>>> import numpy as np
>>> np.set_printoptions(precision=1, suppress=True, linewidth=120, legacy="1.25")
>>> M = np.load("block19.npy")
>>> M
array([[-0.7,  0.2,  0.7, -0.1],
       [-0.4, -0.1, -0.5, -0.7],
       [-0.2,  0.9, -0.4,  0.2],
       [-0.5, -0.4, -0.4,  0.6]])
>>> hat = np.triu(np.array([[-3, -3, -1, -1], [3, -1, -1, 0], [2, -2, -2, 3], [-3, -3, 0, -3]]), 1) + np.eye(4)
>>> B = hat @ M @ np.linalg.inv(hat)
>>> np.linalg.matrix_rank(B)
4
>>> round(float(np.trace(B)), 1), round(float(np.trace(M)), 1)
(-0.5, -0.5)
>>> hat @ M - M @ hat
array([[ 2. , -2.3,  1.8, -1.4],
       [ 0.2, -2.1, -0.2,  1. ],
       [-1.6, -1.8, -0.4,  2.8],
       [ 0. , -1.6, -1. ,  0.5]])
>>> np.round(np.linalg.det(B), 1)
-1.0
>>> B
array([[  1.2,   3.8,   8. , -21.7],
       [ -0.2,  -1.7,  -2.1,   5.2],
       [ -1.8,  -5.7,  -8.9,  27.2],
       [ -0.5,  -2. ,  -2.9,   8.9]])
>>> x0 = np.array([1, 3, 3, 2])
>>> y = M @ x0
>>> c, lr = np.zeros(4), 1 / np.linalg.norm(M, 2) ** 2
>>> for i in range(8):
...     c -= lr * M.T @ (M @ c - y)
...     if i % 2 == 0: print(i, round(np.linalg.norm(M @ c - y), 1))
... 
0 0.0
2 0.0
4 0.0
6 0.0
>>> round(float(np.linalg.cond(M)), 1)
1.0
>>> B = np.array([[0, 1, 0], [-5, 5, 3], [5, -2, 0], [5, 4, -4]])
>>> np.round(np.einsum("ij->j", M), 1) + 0
array([-1.8,  0.5, -0.6,  0. ])
>>> rng = np.random.default_rng(45)
>>> B = M + rng.integers(-2, 3, (4, 1)) @ rng.integers(-2, 3, (1, 4))
>>> B
array([[-0.7,  2.2,  2.7,  3.9],
       [-0.4, -0.1, -0.5, -0.7],
       [-0.2,  1.9,  0.6,  2.2],
       [-0.5, -0.4, -0.4,  0.6]])
>>> B - M
array([[0., 2., 2., 4.],
       [0., 0., 0., 0.],
       [0., 1., 1., 2.],
       [0., 0., 0., 0.]])
>>> np.round(np.linalg.svd(B - M, compute_uv=False), 1) + 0
array([5.5, 0. , 0. , 0. ])
>>> A = np.loadtxt("mat.csv", delimiter=",")
>>> A
array([[0.5, 0. , 0. , 0.5],
       [0. , 1. , 0. , 0. ],
       [0. , 0. , 0.5, 0.5],
       [0. , 0.3, 0. , 0.7]])
>>> # rows sum to 1
>>> np.sort(np.abs(np.linalg.eigvals(A)))[::-1]
array([1. , 0.7, 0.5, 0.5])
>>> A @ np.ones(4)
array([1., 1., 1., 1.])
>>> np.linalg.matrix_power(A, 2)
array([[0.2, 0.1, 0. , 0.6],
       [0. , 1. , 0. , 0. ],
       [0. , 0.1, 0.2, 0.6],
       [0. , 0.5, 0. , 0.5]])
>>> p = np.eye(4)[1]
>>> for _ in range(7):
...     p = p @ A
...     print(p.round(1))
... 
[0. 1. 0. 0.]
[0. 1. 0. 0.]
[0. 1. 0. 0.]
[0. 1. 0. 0.]
[0. 1. 0. 0.]
[0. 1. 0. 0.]
[0. 1. 0. 0.]
>>> E = np.load("x.npy")
>>> E
array([[ 1,  0,  0],
       [-1,  1,  0],
       [ 2, -1,  1]])
>>> B = E / np.linalg.norm(E, axis=1, keepdims=True)
>>> G = B @ B.T
>>> (np.abs(G) > 0.9).astype(int)
array([[1, 0, 0],
       [0, 1, 0],
       [0, 0, 1]])
>>> np.linalg.matrix_power(E - np.diag(np.diag(E)), 3)
array([[0, 0, 0],
       [0, 0, 0],
       [0, 0, 0]])
>>> E @ E
array([[ 1,  0,  0],
       [-2,  1,  0],
       [ 5, -2,  1]])
>>> np.prod(np.diag(E)), round(np.linalg.det(E), 1)
(1, 1.0)
>>> evals, evecs = np.linalg.eig(E)
>>> E @ evecs[:, 0] - evals[0] * evecs[:, 0]
array([0., 0., 0.])
>>> np.prod(evals)
1.0
>>> np.sort(np.linalg.eigvals(E.T))
array([1., 1., 1.])
>>> np.sort(np.linalg.eigvals(E @ E))
array([1., 1., 1.])
>>> W0 = np.loadtxt("a.csv", delimiter=",")
>>> W0
array([[ 0.3,  1. ],
       [-1. ,  0.3]])
>>> x0 = np.array([1, -1])
>>> W0 @ np.eye(2)[1]
array([1. , 0.3])
>>> np.linalg.norm(W0 @ x0) <= np.linalg.norm(W0, 2) * np.linalg.norm(x0) + 1e-9
True
>>> np.einsum("ij,j->i", W0, x0)
array([-0.6, -1.3])
>>> W0 * x0
array([[ 0.3, -1. ],
       [-1. , -0.3]])
>>> W0 @ x0
array([-0.6, -1.3])
>>> W0 @ np.ones(2)
array([ 1.3, -0.6])
>>> W0 @ (2 * x0)
array([-1.3, -2.5])
>>> np.round(np.abs(np.linalg.eigvals(W0)).max(), 1)
1.0
>>> z = rng.permutation(2)
>>> B = W0[:, z] * rng.choice([-1, 1], 2)
>>> B
array([[ 0.3, -1. ],
       [-1. , -0.3]])
>>> Uu, _, vt = np.linalg.svd(W0.T @ B)
>>> z
array([0, 1])
>>> np.round(Uu @ vt, 1) + 0
array([[ 1.,  0.],
       [ 0., -1.]])
>>> np.linalg.norm(W0, axis=0)
array([1., 1.])
>>> np.linalg.svd(W0, compute_uv=False)
array([1., 1.])
>>> np.round(W0.T @ W0, 1) + 0
array([[1., 0.],
       [0., 1.]])
>>> np.linalg.pinv(W0)
array([[ 0.3, -1. ],
       [ 1. ,  0.3]])
>>> round(W0[:, 0] @ W0[:, 1], 1)
-0.0
>>> Q, R = np.linalg.qr(W0)
>>> np.allclose(R.T @ R, W0.T @ W0)
True
>>> round(float(abs(R[0, 0])), 1), round(np.linalg.norm(W0[:, 0]), 1)
(1.0, 1.0)
>>> np.abs(np.diag(R))
array([1., 1.])
>>> Q @ R
array([[ 0.3,  1. ],
       [-1. ,  0.3]])
>>> Q
array([[-0.3,  1. ],
       [ 1. ,  0.3]])
>>> Q.shape, R.shape
((2, 2), (2, 2))
>>> R.round(1) + 0
array([[-1.,  0.],
       [ 0.,  1.]])
>>> np.round(np.trace(Q @ Q.T), 1)
2.0
>>> m1 = np.array([[2, 3, 4, 5], [6, 7, 8, 9], [10, 11, 12, 13]])
>>> m1
array([[ 2,  3,  4,  5],
       [ 6,  7,  8,  9],
       [10, 11, 12, 13]])
>>> # rank 2
>>> rank = np.linalg.matrix_rank(m1)
>>> rank
2
>>> null = np.linalg.svd(m1)[2][rank:].T
>>> [int(np.linalg.matrix_rank(m1[:, :j + 1])) for j in range(4)]
[1, 2, 2, 2]
>>> np.linalg.matrix_rank(m1.T @ m1), np.linalg.matrix_rank(m1 @ m1.T)
(2, 2)
>>> np.round(m1 @ null, 1) + 0
array([[0., 0.],
       [0., 0.],
       [0., 0.]])
>>> np.linalg.norm(m1, axis=1)
array([ 7.3, 15.2, 23.1])
>>> m1[2] @ m1[1]
350
>>> round(float(np.linalg.norm(m1, 1)), 1), np.round(np.linalg.norm(m1, np.inf), 1)
(27.0, 46.0)
>>> round(np.linalg.norm(m1[2] - m1[1]), 1)
8.0
>>> np.round(np.linalg.norm(m1[2], 1), 1), round(np.linalg.norm(m1[2], np.inf), 1)
(46.0, 13.0)
>>> x0 = np.array([9, 8, 2, 7])
>>> h = np.maximum(m1 @ x0, 0)
>>> np.maximum(m1 @ x0, 0) - np.maximum(-m1 @ x0, 0)
array([ 85, 189, 293])
>>> h
array([ 85, 189, 293])
>>> np.maximum(m1 @ (3 * x0), 0)
array([255, 567, 879])
>>> np.tanh(m1 @ x0)
array([1., 1., 1.])
>>> m1 * (h > 1e-9)[:, None]
array([[ 2,  3,  4,  5],
       [ 6,  7,  8,  9],
       [10, 11, 12, 13]])
>>> Uu, sv, vt = np.linalg.svd(m1)
>>> evecs = vt[:(sv > 1e-8).sum()]
>>> x0 = m1[1] + 4 * m1[2] + rng.integers(2) * np.eye(4)[3]
>>> x0
array([46., 51., 56., 62.])
>>> np.diag(evecs.T @ evecs)
array([0.7, 0.3, 0.3, 0.7])
>>> X = np.array([[3, -7, -5, 6], [-9, 8, -1, 3], [3, -7, -5, 6]])
>>> # null space of dimension 2
>>> rank = np.linalg.matrix_rank(X)
>>> rank
2
>>> null = np.linalg.svd(X)[2][rank:].T
>>> [int(np.linalg.matrix_rank(np.delete(X, i, axis=0))) for i in range(3)]
[2, 1, 2]
>>> np.allclose(X @ null, 0)
True
>>> null @ null.T
array([[ 0.5,  0.4, -0.1,  0.2],
       [ 0.4,  0.4, -0.2,  0.1],
       [-0.1, -0.2,  0.7,  0.4],
       [ 0.2,  0.1,  0.4,  0.4]])
>>> null.shape
(4, 2)
>>> Uu, sv, vt = np.linalg.svd(X)
>>> evecs = vt[:(sv > 1e-8).sum()]
>>> x0 = X[2] + 3 * X[0] + rng.integers(2) * np.eye(4)[0]
>>> x0
array([ 13., -28., -20.,  24.])
>>> np.round(np.linalg.norm(x0 - evecs.T @ evecs @ x0), 1)
0.7
>>> np.linalg.matrix_rank(np.vstack([X, x0]))
3
>>> evecs.T @ evecs
array([[ 0.5, -0.4,  0.1, -0.2],
       [-0.4,  0.6,  0.2, -0.1],
       [ 0.1,  0.2,  0.3, -0.4],
       [-0.2, -0.1, -0.4,  0.6]])
>>> np.diag(evecs.T @ evecs)
array([0.5, 0.6, 0.3, 0.6])
>>> K = np.load("out17.npy")
>>> K
array([[ 3,  1,  0],
       [ 3,  1,  0],
       [-1, -2,  3]])
>>> Uu, sv, vt = np.linalg.svd(K)
>>> evecs = vt[:(sv > 1e-8).sum()]
>>> x0 = K[2] + 5 * K[0] + rng.integers(2) * np.eye(3)[0]
>>> x0
array([15.,  3.,  3.])
>>> evecs.T @ evecs
array([[ 0.9,  0.2,  0.1],
       [ 0.2,  0.3, -0.4],
       [ 0.1, -0.4,  0.8]])
>>> round(float(np.linalg.norm(x0 - evecs.T @ evecs @ x0)), 1)
0.3
>>> np.linalg.matrix_rank(np.vstack([K, x0]))
3
>>> [round(float(x), 1) for x in np.linalg.svd(K, compute_uv=False)[:3]]
[5.0, 3.1, 0.0]
>>> def softmax(z):
...     e = np.exp(z - z.max(axis=-1, keepdims=True))
...     return e / e.sum(axis=-1, keepdims=True)
... 
>>> softmax(M[3])
array([0.2, 0.2, 0.2, 0.5])
>>> softmax(M).sum(axis=1)
array([1., 1., 1., 1.])
>>> S = M @ M.T / np.sqrt(4)
>>> softmax(S + np.triu(np.full(S.shape, -np.inf), 1))
array([[1. , 0. , 0. , 0. ],
       [0.4, 0.6, 0. , 0. ],
       [0.3, 0.3, 0.5, 0. ],
       [0.2, 0.2, 0.2, 0.4]])
>>> softmax(S)[3] @ M
array([-0.5,  0.1, -0.2,  0.1])
>>> softmax(S)
array([[0.4, 0.2, 0.2, 0.2],
       [0.2, 0.4, 0.2, 0.2],
       [0.2, 0.2, 0.4, 0.2],
       [0.2, 0.2, 0.2, 0.4]])
>>> softmax(S).round(6).argmax(axis=1)
array([0, 1, 2, 3])
